>>> import numpy as np
>>> import numpy.linalg as la
>>> np.set_printoptions(precision=3, suppress=True, linewidth=160)
>>> E = np.load("dump.npy")
>>> E
array([[ 1.05,  1.31, -0.04],
       [ 0.57,  0.79,  0.78],
       [-1.38, -1.54,  1.9 ],
       [ 2.25,  2.49, -3.31],
       [ 1.32,  1.64, -0.12],
       [ 2.04,  2.36, -1.96]])
>>> # looks like rank 2
>>> left, s, Vh = la.svd(E)
>>> V = Vh[:(s > 1e-8).sum()]
>>> rng = np.random.default_rng(90)
>>> vec = E[4] + 3 * E[2] + rng.integers(2) * np.eye(3)[1]
>>> vec
array([-2.82, -1.98,  5.58])
>>> np.allclose(V.T @ V @ vec, vec)
False
>>> V.T @ V
array([[ 0.392,  0.486, -0.048],
       [ 0.486,  0.612,  0.038],
       [-0.048,  0.038,  0.996]])
>>> np.abs(E).max()
np.float64(3.31)
>>> E.mean(axis=0)
array([ 0.975,  1.175, -0.458])
>>> np.round(la.norm(E), 3)
np.float64(7.246)
>>> out = E + rng.integers(-2, 3, (6, 2)) @ rng.integers(-2, 3, (2, 3))
>>> out
array([[-3.95,  0.31, -0.04],
       [-0.43,  1.79,  3.78],
       [-3.38, -1.54,  2.9 ],
       [ 2.25,  2.49, -3.31],
       [ 2.32,  2.64,  1.88],
       [ 0.04,  0.36, -5.96]])
>>> out - E
array([[-5., -1.,  0.],
       [-1.,  1.,  3.],
       [-2.,  0.,  1.],
       [ 0.,  0.,  0.],
       [ 1.,  1.,  2.],
       [-2., -2., -4.]])
>>> np.abs(out - E).sum(axis=1)
array([6., 5., 3., 0., 4., 8.])
>>> la.matrix_rank(out - E, tol=1e-8)
np.int64(2)
>>> r = la.matrix_rank(E)
>>> r
np.int64(2)
>>> ns = la.svd(E)[2][r:].T
>>> ns.shape
(3, 1)
>>> ns @ ns.T
array([[ 0.608, -0.486,  0.048],
       [-0.486,  0.388, -0.038],
       [ 0.048, -0.038,  0.004]])
>>> [int(la.matrix_rank(E[:, :j + 1])) for j in range(3)]
[1, 2, 2]
>>> [int(la.matrix_rank(E[:i])) for i in range(1, len(E) + 1)]
[1, 2, 2, 2, 2, 2]
>>> left, s, Vh = la.svd(E)
>>> s.round(3) + 0
array([6.94 , 2.082, 0.   ])
>>> out = left[:, :2] @ np.diag(s[:2]) @ Vh[:2]
>>> la.matrix_rank(out)
np.int64(2)
>>> round(np.abs(E - out).max(), 3)
np.float64(0.0)
>>> out
array([[ 1.05,  1.31, -0.04],
       [ 0.57,  0.79,  0.78],
       [-1.38, -1.54,  1.9 ],
       [ 2.25,  2.49, -3.31],
       [ 1.32,  1.64, -0.12],
       [ 2.04,  2.36, -1.96]])
>>> M = np.load("a.npy")
>>> M
array([[0., 0., 4., 2., 4.],
       [0., 0., 1., 7., 6.],
       [4., 1., 0., 0., 0.],
       [2., 7., 0., 0., 0.],
       [4., 6., 0., 0., 0.]])
>>> # symmetric
>>> round(float(la.eigvalsh(M).min()), 3)
-10.482
>>> [round(float(la.det(M[:i, :i])), 2) + 0 for i in range(1, 6)]
[0.0, 0.0, 0.0, 676.0, 0.0]
>>> left, s, Vh = la.svd(M)
>>> s.round(3) + 0
array([10.482, 10.482,  3.482,  3.482,  0.   ])
>>> np.argmax(s[:-1] / (s[1:] + 1e-6)) + 1
np.int64(4)
>>> out = left[:, :4] @ np.diag(s[:4]) @ Vh[:4]
>>> out.round(3) + 0
array([[0., 0., 4., 2., 4.],
       [0., 0., 1., 7., 6.],
       [4., 1., 0., 0., 0.],
       [2., 7., 0., 0., 0.],
       [4., 6., 0., 0., 0.]])
>>> round(la.norm(M - out) / la.norm(M), 3)
np.float64(0.0)
>>> la.matrix_rank(M, rtol=0.05)
np.int64(4)
>>> np.round(la.det(M[::-1]), 3)
np.float64(0.0)
>>> np.round(la.eigvals(M), 3) + 0
array([-10.482,  10.482,  -3.482,   3.482,   0.   ])
>>> round(la.det(2 * M), 3), round(float(la.det(M)), 3)
(np.float64(0.0), 0.0)
>>> np.round(np.poly(M), 3) + 0
array([   1.,    0., -122.,    0., 1332.,    0.])
>>> round(la.det(M.T), 3)
np.float64(0.0)
>>> la.cond(M) > 100
np.True_
>>> round(la.norm(M, 2) / la.norm(M), 3)
np.float64(0.671)
>>> la.matrix_rank(M, rtol=0.1)
np.int64(4)
>>> feats = np.loadtxt("run10.csv", delimiter=",")
>>> feats
array([[ 6.014,  1.587,  2.036, -7.561],
       [-3.6  , -4.217,  2.7  ,  7.872],
       [ 8.767, -1.853,  3.725, -2.415],
       [-3.502, -7.91 ,  0.163, -5.014],
       [ 4.992, -6.159, -5.499, -2.628],
       [ 1.744,  3.421,  7.377, -5.553],
       [ 4.482, -1.905, -8.261,  2.835],
       [ 2.337,  5.595, -5.181,  6.033],
       [ 2.653, -7.427,  5.054,  3.502],
       [-7.47 , -0.111,  6.601,  0.783],
       [ 7.896, -3.597,  4.634, -1.8  ],
       [ 5.263,  7.617,  0.032, -3.778],
       [ 3.997, -7.725,  3.018, -3.903],
       [ 8.403, -1.387, -2.744,  4.466],
       [ 3.825, -5.917,  2.65 , -6.584],
       [ 2.498, -6.53 ,  4.704, -5.384],
       [-9.867, -0.935,  1.234, -0.494],
       [-1.823,  6.136,  7.499, -1.67 ],
       [-4.721, -8.645,  0.43 , -1.672],
       [ 5.73 , -7.69 ,  2.715,  0.815],
       [-6.295,  5.598, -0.828, -5.325],
       [ 0.076, -9.552,  2.444, -1.666],
       [-3.176, -0.36 , -9.097,  2.65 ],
       [ 3.333,  7.922, -4.082, -3.077],
       [-8.381,  5.196, -1.654,  0.134],
       [-5.002,  2.334, -6.922,  4.649],
       [-9.898,  1.279, -0.446, -0.45 ]])
>>> P = feats @ la.solve(feats.T @ feats, feats.T)
>>> P @ feats[:, 0]
array([ 6.014, -3.6  ,  8.767, -3.502,  4.992,  1.744,  4.482,  2.337,  2.653, -7.47 ,  7.896,  5.263,  3.997,  8.403,  3.825,  2.498, -9.867, -1.823, -4.721,
        5.73 , -6.295,  0.076, -3.176,  3.333, -8.381, -5.002, -9.898])
>>> np.trace(P)
np.float64(4.0)
>>> np.round(la.eigvalsh(P), 3) + 0
array([0., 0., 0., 0., 0., 0., 0., 0., 0., 0., 0., 0., 0., 0., 0., 0., 0., 0., 0., 0., 0., 0., 0., 1., 1., 1., 1.])
>>> Xc = feats - feats.mean(axis=0)
>>> left, s, Vh = la.svd(Xc, full_matrices=False)
>>> (np.sign(left[:, 0]) == np.sign(left[0, 0])).astype(int)
array([1, 0, 1, 1, 1, 1, 0, 0, 1, 0, 1, 0, 1, 1, 1, 1, 0, 0, 1, 1, 0, 1, 0, 0, 0, 0, 0])
>>> np.abs(left[:, 0]).argmax()
np.int64(24)
>>> Vh[0] * np.sign(Vh[0, np.abs(Vh[0]).argmax()])
array([ 0.704, -0.596,  0.318, -0.22 ])
>>> np.abs(Vh[0]).argmax()
np.int64(0)
>>> s ** 2 / (s ** 2).sum()
array([0.393, 0.27 , 0.232, 0.105])
>>> np.round((s ** 2).sum() ** 2 / (s ** 4).sum(), 3)
np.float64(3.425)
>>> s
array([32.082, 26.612, 24.665, 16.628])
>>> la.matrix_rank(Xc)
np.int64(4)
>>> C2 = np.cov(feats, rowvar=False)
>>> np.argsort(-feats.std(axis=0).round(6), kind="stable")
array([0, 1, 2, 3])
>>> np.corrcoef(feats.T)
array([[ 1.   , -0.175,  0.058, -0.162],
       [-0.175,  1.   , -0.208,  0.02 ],
       [ 0.058, -0.208,  1.   , -0.373],
       [-0.162,  0.02 , -0.373,  1.   ]])
>>> la.eigvalsh(C2)[::-1]
array([39.587, 27.239, 23.398, 10.634])
>>> J = np.load("test4.npy")
>>> J
array([[-0.68,  0.6 ,  0.29,  0.7 ],
       [-0.31,  1.56,  2.05,  0.2 ],
       [-1.67,  1.68,  1.02,  1.7 ],
       [-0.44, -0.12, -0.57,  0.5 ],
       [ 0.63, -1.08, -1.05, -0.6 ]])
>>> np.abs(np.diag(la.qr(J)[1])) > 1e-9
array([ True,  True, False, False])
>>> np.unique(J.round(6), axis=0).shape
(5, 4)
>>> la.lstsq(J[:-1].T, J[-1])[2]
np.int32(2)
>>> np.allclose(J[:-1].T @ la.lstsq(J[:-1].T, J[-1])[0], J[-1])
True
>>> left, s, Vh = la.svd(J)
>>> np.argmax(s[:-1] / (s[1:] + 1e-6)) + 1
np.int64(2)
>>> out = left[:, :2] @ np.diag(s[:2]) @ Vh[:2]
>>> round(float(np.abs(J - out).max()), 3)
0.0
>>> np.round(la.norm(J - out) / la.norm(J), 3)
np.float64(0.0)
>>> out
array([[-0.68,  0.6 ,  0.29,  0.7 ],
       [-0.31,  1.56,  2.05,  0.2 ],
       [-1.67,  1.68,  1.02,  1.7 ],
       [-0.44, -0.12, -0.57,  0.5 ],
       [ 0.63, -1.08, -1.05, -0.6 ]])
>>> la.matrix_rank(out)
np.int64(2)
>>> round(float(la.norm(J - out, 2)), 3), round(s[2], 3)
(0.0, np.float64(0.0))
>>> r = la.matrix_rank(J)
>>> r
np.int64(2)
>>> ns = la.svd(J)[2][r:].T
>>> ns @ ns.T
array([[ 0.582,  0.185, -0.096,  0.447],
       [ 0.185,  0.609, -0.419, -0.169],
       [-0.096, -0.419,  0.29 ,  0.146],
       [ 0.447, -0.169,  0.146,  0.519]])
>>> la.matrix_rank(J.T @ J), la.matrix_rank(J @ J.T)
(np.int64(2), np.int64(2))
>>> [int(la.matrix_rank(J[:i])) for i in range(1, len(J) + 1)]
[1, 2, 2, 2, 2]
>>> [int(la.matrix_rank(np.delete(J, i, axis=0))) for i in range(5)]
[2, 2, 2, 2, 2]
>>> np.allclose(J @ ns, 0)
True
>>> np.round(la.norm(J, 2) / la.norm(J), 3)
np.float64(0.916)
>>> np.argsort(-la.norm(J, axis=0).round(6), kind="stable")[:3]
array([1, 2, 3])
>>> W2 = np.array([[-0.8, -0.9, -0.6, 1.4, 0.6],
...     [-0.5, 0.2, -0.1, -0.6, -1.4],
...     [2.5, 0.3, -0.7, 2.3, 0.7]])
>>> arr = np.array([[1, -1, 0],
...     [-2, -3, -3],
...     [0, 0, 1],
...     [-2, -3, 2],
...     [0, -1, -3],
...     [-1, 2, -2],
...     [0, 3, 0],
...     [0, 0, -2],
...     [3, 0, -2],
...     [-1, -2, 0],
...     [-3, 1, -1],
...     [-2, 0, -2],
...     [1, 0, -2],
...     [3, -2, -1],
...     [0, 3, 0],
...     [0, 2, 0],
...     [-1, 1, 1],
...     [-2, -1, -1]]) @ W2 + 0.3 * rng.normal(size=(18, 5))
>>> arr
array([[-0.265, -0.623, -0.483,  2.191,  2.193],
       [-4.581,  0.7  ,  3.36 , -7.859,  0.193],
       [ 2.912,  0.482, -0.851,  1.718,  0.826],
       [ 8.176,  1.631, -0.228,  4.02 ,  4.768],
       [-7.419, -1.476,  2.052, -6.153, -1.116],
       [-5.288,  0.948,  1.672, -7.301, -4.478],
       [-1.834,  0.448, -0.053, -2.557, -4.357],
       [-4.57 , -0.55 ,  1.184, -5.089, -1.607],
       [-7.646, -3.426, -0.861, -0.693,  1.172],
       [ 1.579,  0.691,  0.535, -0.608,  2.319],
       [-0.423,  3.075,  2.055, -7.2  , -3.977],
       [-3.478,  1.32 ,  2.596, -7.158, -2.568],
       [-5.714, -1.803,  0.725, -3.285,  0.084],
       [-3.782, -3.535, -0.555,  2.882,  4.207],
       [-1.234,  0.489,  0.174, -1.733, -4.166],
       [-1.145,  0.64 ,  0.213, -1.302, -3.178],
       [ 2.906,  0.95 , -0.1  ,  0.224, -1.355],
       [ 0.029,  1.553,  1.781, -4.759, -0.432]])
>>> P = arr @ la.solve(arr.T @ arr, arr.T)
>>> np.round(la.eigvalsh(P), 3) + 0
array([0., 0., 0., 0., 0., 0., 0., 0., 0., 0., 0., 0., 0., 1., 1., 1., 1., 1.])
